$ python -q
>>> import numpy as np
>>> np.set_printoptions(suppress=True, linewidth=140)
>>> def rnd(a):
...     return np.round(a, 2) + 0
... 
>>> X = np.load("out5.npy")
>>> X
array([[ 1, -1,  1, -1],
       [ 1,  0,  0,  0],
       [ 1,  1,  1,  1],
       [ 1,  2,  4,  8],
       [ 1,  3,  9, 27]])
>>> out = np.c_[X[:, :2] @ np.array([[1, 3], [0, 0]]), np.array([2, -1, -1, 1, 1])]
>>> out
array([[ 1,  3,  2],
       [ 1,  3, -1],
       [ 1,  3, -1],
       [ 1,  3,  1],
       [ 1,  3,  1]])
>>> rnd(np.linalg.norm(out - X @ np.linalg.lstsq(X, out)[0], axis=0))
array([0.  , 0.  , 0.36])
>>> np.linalg.matrix_rank(out)
np.int64(2)
>>> U, sv, Vt = np.linalg.svd(X)
>>> rnd(sv)
array([30.08,  2.5 ,  1.56,  0.86])
>>> out = U[:, :1] @ np.diag(sv[:1]) @ Vt[:1]
>>> rnd(np.linalg.norm(X - out, 2)), rnd(sv[1])
(np.float64(2.5), np.float64(2.5))
>>> np.count_nonzero(X)
np.int64(17)
>>> np.linalg.matrix_rank(X)
np.int64(4)
>>> X[:, 4]
Traceback (most recent call last):
  File "<python-input-15>", line 1, in <module>
    X[:, 4]
    ~^^^^^^
IndexError: index 4 is out of bounds for axis 1 with size 4
>>> X - X[0]
array([[ 0,  0,  0,  0],
       [ 0,  1, -1,  1],
       [ 0,  2,  0,  2],
       [ 0,  3,  3,  9],
       [ 0,  4,  8, 28]])
>>> X[5]
Traceback (most recent call last):
  File "<python-input-17>", line 1, in <module>
    X[5]
    ~^^^
IndexError: index 5 is out of bounds for axis 0 with size 5
>>> rnd(np.linalg.norm(X))
np.float64(30.23)
>>> X.mean(axis=0)
array([1., 1., 3., 7.])
>>> X.sum(axis=0)
array([ 5,  5, 15, 35])
>>> rnd(np.linalg.svd(X, compute_uv=False))
array([30.08,  2.5 ,  1.56,  0.86])
>>> np.abs(X).max()
np.int64(27)
